$ python -q
>>> import numpy as np
>>> np.set_printoptions(precision=3, suppress=True, linewidth=140, legacy="1.25")
>>> m1 = np.load("dump.npy")
>>> m1
array([[-7,  2,  2,  7,  0,  3,  7],
       [-4,  5,  5, 10,  3,  6, 10],
       [-4,  5,  5, 10,  3,  6, 10],
       [ 1, 10, 10, 15,  8, 11, 15],
       [-2,  7,  7, 12,  5,  8, 12],
       [ 0,  9,  9, 14,  7, 10, 14]])
>>> [round(float(x), 3) for x in np.linalg.svd(m1, compute_uv=False)[:3]]
[52.084, 9.552, 0.0]
>>> np.linalg.cond(m1) > 100
True
>>> np.argsort(-np.linalg.norm(m1, axis=0).round(6), kind="stable")[:3]
array([3, 6, 5])
>>> np.round(np.linalg.norm(m1, 2) / np.linalg.norm(m1), 3)
0.984
>>> K = np.minimum.outer(np.arange(1, 7), np.arange(1, 7)) * 3
>>> K
array([[ 3,  3,  3,  3,  3,  3],
       [ 3,  6,  6,  6,  6,  6],
       [ 3,  6,  9,  9,  9,  9],
       [ 3,  6,  9, 12, 12, 12],
       [ 3,  6,  9, 12, 15, 15],
       [ 3,  6,  9, 12, 15, 18]])
>>> x0 = np.ones(6)
>>> for _ in range(3):
...     x0 = K @ x0
...     x0 /= np.linalg.norm(x0)
...     print(round(x0 @ K @ x0, 3))
... 
51.555
51.62
51.621
>>> x0
array([0.133, 0.258, 0.368, 0.457, 0.519, 0.55 ])
>>> x0 = np.array([-2, -2, 0, -1, 0, 0])
>>> target = K @ x0
>>> c, lr = np.zeros(6), 1 / np.linalg.norm(K, 2) ** 2
>>> for i in range(3):
...     c -= lr * K.T @ (K @ c - target)
...     if i % 1 == 0: print(i, round(np.linalg.norm(K @ c - target), 3))
... 
0 12.047
1 11.897
2 11.748
>>> round(np.linalg.cond(K), 3)
64.886
>>> c
array([-0.198, -0.364, -0.487, -0.572, -0.621, -0.644])
>>> rng = np.random.default_rng(140)
>>> A = (rng.random((11, 11)) < 0.3) + np.eye(11)
>>> A /= A.sum(axis=1, keepdims=True)
>>> A
array([[0.2  , 0.   , 0.   , 0.2  , 0.   , 0.   , 0.   , 0.2  , 0.2  , 0.   , 0.2  ],
       [0.   , 0.286, 0.   , 0.   , 0.143, 0.143, 0.143, 0.143, 0.143, 0.   , 0.   ],
       [0.   , 0.25 , 0.25 , 0.   , 0.   , 0.   , 0.   , 0.25 , 0.25 , 0.   , 0.   ],
       [0.   , 0.   , 0.   , 0.333, 0.333, 0.   , 0.   , 0.   , 0.333, 0.   , 0.   ],
       [0.   , 0.   , 0.25 , 0.   , 0.25 , 0.   , 0.   , 0.   , 0.   , 0.25 , 0.25 ],
       [0.   , 0.   , 0.   , 0.25 , 0.   , 0.25 , 0.   , 0.   , 0.25 , 0.25 , 0.   ],
       [0.25 , 0.   , 0.   , 0.25 , 0.   , 0.25 , 0.25 , 0.   , 0.   , 0.   , 0.   ],
       [0.25 , 0.25 , 0.   , 0.   , 0.   , 0.   , 0.   , 0.25 , 0.   , 0.25 , 0.   ],
       [0.   , 0.25 , 0.25 , 0.   , 0.   , 0.   , 0.   , 0.   , 0.25 , 0.   , 0.25 ],
       [0.   , 0.   , 0.   , 0.   , 0.   , 0.   , 0.   , 0.   , 0.5  , 0.5  , 0.   ],
       [0.   , 0.143, 0.143, 0.143, 0.143, 0.   , 0.143, 0.143, 0.   , 0.   , 0.143]])
>>> # a transition matrix
>>> M2 = A / np.linalg.norm(A, axis=1, keepdims=True)
>>> C2 = M2 @ M2.T
>>> np.argwhere(np.triu(np.abs(C2) > 0.95, 1))
array([], shape=(0, 2), dtype=int64)
>>> (np.abs(C2) > 0.9).astype(int)
array([[1, 0, 0, 0, 0, 0, 0, 0, 0, 0, 0],
       [0, 1, 0, 0, 0, 0, 0, 0, 0, 0, 0],
       [0, 0, 1, 0, 0, 0, 0, 0, 0, 0, 0],
       [0, 0, 0, 1, 0, 0, 0, 0, 0, 0, 0],
       [0, 0, 0, 0, 1, 0, 0, 0, 0, 0, 0],
       [0, 0, 0, 0, 0, 1, 0, 0, 0, 0, 0],
       [0, 0, 0, 0, 0, 0, 1, 0, 0, 0, 0],
       [0, 0, 0, 0, 0, 0, 0, 1, 0, 0, 0],
       [0, 0, 0, 0, 0, 0, 0, 0, 1, 0, 0],
       [0, 0, 0, 0, 0, 0, 0, 0, 0, 1, 0],
       [0, 0, 0, 0, 0, 0, 0, 0, 0, 0, 1]])
>>> x0 = np.array([0, 0, 4, 2, 4, 0, 3, 3, 0, 3, 0])
>>> target = A @ x0
>>> target
array([1.   , 1.429, 1.75 , 2.   , 2.75 , 1.25 , 1.25 , 1.5  , 1.   , 1.5  , 2.286])
>>> np.round(np.linalg.solve(A, A[:, 7]), 3) + 0
array([0., 0., 0., 0., 0., 0., 0., 1., 0., 0., 0.])
>>> np.round(np.linalg.solve(A, 4 * target), 3) + 0
array([ 0.,  0., 16.,  8., 16.,  0., 12., 12.,  0., 12.,  0.])
>>> np.linalg.solve(A.T, A[0])
array([ 1.,  0.,  0.,  0.,  0.,  0.,  0., -0., -0.,  0., -0.])
>>> x0 = np.array([1, 1, 1, -1, 0, 2, -1, 0, -1, -2, -2])
>>> target = A @ x0
>>> c, lr = np.zeros(11), 1 / np.linalg.norm(A, 2) ** 2
>>> for i in range(12):
...     c -= lr * A.T @ (A @ c - target)
...     if i % 2 == 0: print(i, round(np.linalg.norm(A @ c - target), 3))
... 
0 1.098
2 0.71
4 0.548
6 0.467
8 0.417
10 0.383
>>> c
array([ 0.079,  1.1  ,  0.093, -0.431, -0.58 ,  0.81 ,  0.297,  0.314, -1.142, -1.631, -1.115])
>>> round(np.linalg.cond(A), 3)
10.093
>>> A.sum(axis=0)
array([0.7  , 1.179, 0.893, 1.176, 0.869, 0.643, 0.536, 0.986, 1.926, 1.25 , 0.843])
>>> A - A[0]
array([[ 0.   ,  0.   ,  0.   ,  0.   ,  0.   ,  0.   ,  0.   ,  0.   ,  0.   ,  0.   ,  0.   ],
       [-0.2  ,  0.286,  0.   , -0.2  ,  0.143,  0.143,  0.143, -0.057, -0.057,  0.   , -0.2  ],
       [-0.2  ,  0.25 ,  0.25 , -0.2  ,  0.   ,  0.   ,  0.   ,  0.05 ,  0.05 ,  0.   , -0.2  ],
       [-0.2  ,  0.   ,  0.   ,  0.133,  0.333,  0.   ,  0.   , -0.2  ,  0.133,  0.   , -0.2  ],
       [-0.2  ,  0.   ,  0.25 , -0.2  ,  0.25 ,  0.   ,  0.   , -0.2  , -0.2  ,  0.25 ,  0.05 ],
       [-0.2  ,  0.   ,  0.   ,  0.05 ,  0.   ,  0.25 ,  0.   , -0.2  ,  0.05 ,  0.25 , -0.2  ],
       [ 0.05 ,  0.   ,  0.   ,  0.05 ,  0.   ,  0.25 ,  0.25 , -0.2  , -0.2  ,  0.   , -0.2  ],
       [ 0.05 ,  0.25 ,  0.   , -0.2  ,  0.   ,  0.   ,  0.   ,  0.05 , -0.2  ,  0.25 , -0.2  ],
       [-0.2  ,  0.25 ,  0.25 , -0.2  ,  0.   ,  0.   ,  0.   , -0.2  ,  0.05 ,  0.   ,  0.05 ],
       [-0.2  ,  0.   ,  0.   , -0.2  ,  0.   ,  0.   ,  0.   , -0.2  ,  0.3  ,  0.5  , -0.2  ],
       [-0.2  ,  0.143,  0.143, -0.057,  0.143,  0.   ,  0.143, -0.057, -0.2  ,  0.   , -0.057]])
>>> np.linalg.rank(A)
Traceback (most recent call last):
  File "<python-input-42>", line 1, in <module>
    np.linalg.rank(A)
    ^^^^^^^^^^^^^^
AttributeError: module 'numpy.linalg' has no attribute 'rank'
>>> np.abs(A).max()
0.5
>>> np.zeros(11, 11)
Traceback (most recent call last):
  File "<python-input-44>", line 1, in <module>
    np.zeros(11, 11)
    ~~~~~~~~^^^^^^^^
TypeError: Cannot interpret '11' as a data type
>>> np.diff(A, axis=0)
array([[-0.2  ,  0.286,  0.   , -0.2  ,  0.143,  0.143,  0.143, -0.057, -0.057,  0.   , -0.2  ],
       [ 0.   , -0.036,  0.25 ,  0.   , -0.143, -0.143, -0.143,  0.107,  0.107,  0.   ,  0.   ],
       [ 0.   , -0.25 , -0.25 ,  0.333,  0.333,  0.   ,  0.   , -0.25 ,  0.083,  0.   ,  0.   ],
       [ 0.   ,  0.   ,  0.25 , -0.333, -0.083,  0.   ,  0.   ,  0.   , -0.333,  0.25 ,  0.25 ],
       [ 0.   ,  0.   , -0.25 ,  0.25 , -0.25 ,  0.25 ,  0.   ,  0.   ,  0.25 ,  0.   , -0.25 ],
       [ 0.25 ,  0.   ,  0.   ,  0.   ,  0.   ,  0.   ,  0.25 ,  0.   , -0.25 , -0.25 ,  0.   ],
       [ 0.   ,  0.25 ,  0.   , -0.25 ,  0.   , -0.25 , -0.25 ,  0.25 ,  0.   ,  0.25 ,  0.   ],
       [-0.25 ,  0.   ,  0.25 ,  0.   ,  0.   ,  0.   ,  0.   , -0.25 ,  0.25 , -0.25 ,  0.25 ],
       [ 0.   , -0.25 , -0.25 ,  0.   ,  0.   ,  0.   ,  0.   ,  0.   ,  0.25 ,  0.5  , -0.25 ],
       [ 0.   ,  0.143,  0.143,  0.143,  0.143,  0.   ,  0.143,  0.143, -0.5  , -0.5  ,  0.143]])
>>> A.mean(axis=0)
array([0.064, 0.107, 0.081, 0.107, 0.079, 0.058, 0.049, 0.09 , 0.175, 0.114, 0.077])
>>> round(np.linalg.norm(A), 3)
1.691
>>> X = np.load("data.npy")
>>> X
array([[ 0,  3, 15,  0,  1,  5],
       [ 6,  3,  9,  2,  1,  3],
       [ 6,  3,  9,  2,  1,  3],
       [ 0,  0,  0,  0,  2, 10],
       [ 0,  0,  0,  4,  2,  6],
       [ 0,  0,  0,  4,  2,  6]])
>>> rank = np.linalg.matrix_rank(X)
>>> rank
4
>>> null = np.linalg.svd(X)[2][rank:].T
>>> np.linalg.matrix_rank(X.T @ X), np.linalg.matrix_rank(X @ X.T)
(4, 4)
>>> [int(np.linalg.matrix_rank(np.delete(X, i, axis=0))) for i in range(6)]
[3, 4, 4, 3, 4, 4]
>>> Uu, s, Vh = np.linalg.svd(X)
>>> V = Vh[:(s > 1e-8).sum()]
>>> x0 = X[5] + 3 * X[3] + rng.integers(2) * np.eye(6)[1]
>>> x0
array([ 0.,  1.,  0.,  4.,  8., 36.])
>>> np.linalg.matrix_rank(np.vstack([X, x0]))
5
>>> np.round(V.T @ V, 3) + 0
array([[ 0.963,  0.185, -0.037,  0.   ,  0.   ,  0.   ],
       [ 0.185,  0.074,  0.185,  0.   ,  0.   ,  0.   ],
       [-0.037,  0.185,  0.963,  0.   ,  0.   ,  0.   ],
       [ 0.   ,  0.   ,  0.   ,  0.963,  0.185, -0.037],
       [ 0.   ,  0.   ,  0.   ,  0.185,  0.074,  0.185],
       [ 0.   ,  0.   ,  0.   , -0.037,  0.185,  0.963]])
>>> W1 = np.array([[1, -2, -1],
...     [-2, 1, 0],
...     [-2, -1, -1],
...     [2, -2, 3],
...     [1, 2, 2],
...     [1, -2, -2]])
>>> c = np.array([1, 1, 2])
>>> H = np.maximum(X @ W1 + c, 0)
>>> H
array([[ 0,  0,  0],
       [ 0,  0,  0],
       [ 0,  0,  0],
       [13,  0,  0],
       [17,  0,  6],
       [17,  0,  6]])
>>> C = np.array([[0, 1], [2, 0], [1, 2]])
>>> W1 @ C
array([[-5, -1],
       [ 2, -2],
       [-3, -4],
       [-1,  8],
       [ 6,  5],
       [-6, -3]])
>>> (H @ C).round(6).argmax(axis=1)
array([0, 0, 0, 1, 1, 1])
>>> Uu, s, Vh = np.linalg.svd(X)
>>> s.round(3) + 0
array([22.947, 12.982,  6.793,  3.843,  0.   ,  0.   ])
>>> np.argmax(s[:-1] / (s[1:] + 1e-6)) + 1
4
>>> M2 = Uu[:, :4] @ np.diag(s[:4]) @ Vh[:4]
>>> np.linalg.matrix_rank(M2)
4
>>> round(np.linalg.norm(X - M2, 2), 3), round(float(s[4]), 3)
(0.0, 0.0)
>>> np.linalg.matrix_rank(X, rtol=0.05)
4
>>> round(float(np.abs(X - M2).max()), 3)
0.0
>>> th = np.sort(rng.uniform(-2, 2, 38))
>>> J = np.c_[th, th ** 2, th ** 3] @ np.array([[0, 1, -1, 2, -4, -3, -2, -5, 3, 1, 3],
...     [2, -3, -4, 5, -1, 1, -4, -3, -5, 5, 3],
...     [0, 5, 0, -4, -5, 1, 2, 5, 1, 5, -4]])
>>> J
array([[  7.509, -49.575, -13.08 ,  43.996,  40.37 ,   2.293, -25.692, -37.949, -31.86 , -19.539,  34.55 ],
       [  7.005, -45.156, -12.139,  39.991,  36.76 ,   2.562, -23.378, -33.927, -29.683, -17.135,  31.115],
       [  6.829, -43.639, -11.81 ,  38.615,  35.524,   2.649, -22.581, -32.552, -28.926, -16.323,  29.938],
       [  6.554, -41.306, -11.299,  36.497,  33.628,   2.775, -21.354, -30.444, -27.75 , -15.088,  28.132],
       [  6.552, -41.288, -11.295,  36.481,  33.614,   2.776, -21.345, -30.428, -27.741, -15.079,  28.118],
       [  6.501, -40.858, -11.199,  36.09 ,  33.264,   2.799, -21.118, -30.04 , -27.522, -14.853,  27.785],
       [  5.926, -36.112, -10.131,  31.774,  29.424,   3.027, -18.61 , -25.784, -25.08 , -12.408,  24.127],
       [  4.956, -28.511,  -8.338,  24.844,  23.322,   3.3  , -14.565, -19.066, -21.013,  -8.687,  18.314],
       [  4.671, -26.378,  -7.813,  22.895,  21.621,   3.351, -13.422, -17.209, -19.83 ,  -7.695,  16.696],
       [  4.611, -25.941,  -7.704,  22.496,  21.274,   3.36 , -13.188, -16.831, -19.585,  -7.496,  16.366],
       [  4.434, -24.649,  -7.38 ,  21.314,  20.247,   3.383, -12.494, -15.714, -18.855,  -6.911,  15.391],
       [  4.305, -23.718,  -7.144,  20.464,  19.509,   3.396, -11.994, -14.915, -18.324,  -6.496,  14.691],
       [  3.442, -17.763,  -5.572,  15.012,  14.815,   3.399,  -8.775,  -9.892, -14.798,  -3.995,  10.258],
       [  3.135, -15.769,  -5.018,  13.185,  13.254,   3.361,  -7.692,  -8.256, -13.557,  -3.228,   8.798],
       [  2.697, -13.036,  -4.233,  10.684,  11.126,   3.266,  -6.203,  -6.069, -11.792,  -2.248,   6.826],
       [  2.559, -12.205,  -3.987,   9.923,  10.481,   3.226,  -5.75 ,  -5.418, -11.237,  -1.97 ,   6.233],
       [  1.82 ,  -8.024,  -2.686,   6.114,   7.246,   2.904,  -3.468,  -2.3  ,  -8.279,  -0.744,   3.34 ],
       [  1.605,  -6.898,  -2.314,   5.097,   6.375,   2.771,  -2.856,  -1.523,  -7.419,  -0.478,   2.596],
       [  1.296,  -5.357,  -1.787,   3.716,   5.18 ,   2.541,  -2.025,  -0.527,  -6.176,  -0.173,   1.615],
       [  0.112,  -0.47 ,   0.013,  -0.141,   0.955,   0.752,   0.223,   0.948,  -1.001,  -0.023,  -0.489],
       [  0.025,   0.081,  -0.162,   0.281,  -0.468,  -0.322,  -0.271,  -0.591,   0.275,   0.182,   0.368],
       [  0.068,   0.114,  -0.322,   0.515,  -0.805,  -0.514,  -0.494,  -0.995,   0.39 ,   0.387,   0.632],
       [  0.177,   0.164,  -0.652,   0.933,  -1.412,  -0.778,  -0.897,  -1.623,   0.476,   0.873,   1.054],
       [  0.58 ,   0.45 ,  -1.699,   1.903,  -3.226,  -1.169,  -1.925,  -2.782,   0.322,   2.771,   1.861],
       [  0.608,   0.477,  -1.767,   1.952,  -3.346,  -1.182,  -1.983,  -2.83 ,   0.302,   2.908,   1.895],
       [  0.915,   0.851,  -2.506,   2.402,  -4.709,  -1.262,  -2.563,  -3.207,   0.051,   4.509,   2.164],
       [  0.915,   0.851,  -2.506,   2.402,  -4.71 ,  -1.262,  -2.564,  -3.207,   0.051,   4.511,   2.164],
       [  1.208,   1.313,  -3.194,   2.697,  -6.061,  -1.258,  -3.032,  -3.351,  -0.219,   6.145,   2.266],
       [  1.373,   1.612,  -3.574,   2.814,  -6.843,  -1.23 ,  -3.265,  -3.358,  -0.378,   7.103,   2.27 ],
       [  1.689,   2.266,  -4.297,   2.956,  -8.402,  -1.136,  -3.664,  -3.248,  -0.69 ,   9.023,   2.186],
       [  1.694,   2.276,  -4.308,   2.958,  -8.425,  -1.135,  -3.669,  -3.245,  -0.694,   9.051,   2.184],
       [  1.759,   2.423,  -4.456,   2.974,  -8.754,  -1.109,  -3.744,  -3.204,  -0.759,   9.459,   2.153],
       [  2.141,   3.36 ,  -5.316,   2.991, -10.745,  -0.926,  -4.136,  -2.847,  -1.141,  11.923,   1.885],
       [  2.434,   4.165,  -5.971,   2.921, -12.343,  -0.75 ,  -4.389,  -2.454,  -1.433,  13.902,   1.59 ],
       [  2.939,   5.709,  -7.089,   2.647, -15.223,  -0.386,  -4.739,  -1.564,  -1.929,  17.464,   0.92 ],
       [  6.026,  18.845, -13.787,  -2.383, -36.104,   3.035,  -5.064,   8.431,  -4.627,  42.948,  -6.672],
       [  6.215,  19.829, -14.192,  -2.848, -37.547,   3.297,  -5.   ,   9.252,  -4.771,  44.688,  -7.3  ],
       [  7.387,  26.331, -16.695,  -6.081, -46.87 ,   5.026,  -4.421,  14.8  ,  -5.603,  55.877, -11.546]])
>>> z = J[:, 9] > np.median(J[:, 9])
>>> r0 = J[z].mean(axis=0) - J[~z].mean(axis=0)
>>> r0
array([ -2.534,  31.412,   2.76 , -21.963, -33.267,  -3.129,  10.574,  17.567,  18.318,  21.276, -17.121])
>>> z.astype(int)
array([0, 0, 0, 0, 0, 0, 0, 0, 0, 0, 0, 0, 0, 0, 0, 0, 0, 0, 0, 1, 1, 1, 1, 1, 1, 1, 1, 1, 1, 1, 1, 1, 1, 1, 1, 1, 1, 1])
>>> np.round((((J - J.mean(axis=0)) @ r0 > 0) == z).mean(), 3)
0.921
>>> ((J - J.mean(axis=0)) @ r0 > 0).astype(int)
array([0, 0, 0, 0, 0, 0, 0, 0, 0, 0, 0, 0, 0, 0, 0, 0, 1, 1, 1, 1, 1, 1, 1, 1, 1, 1, 1, 1, 1, 1, 1, 1, 1, 1, 1, 1, 1, 1])
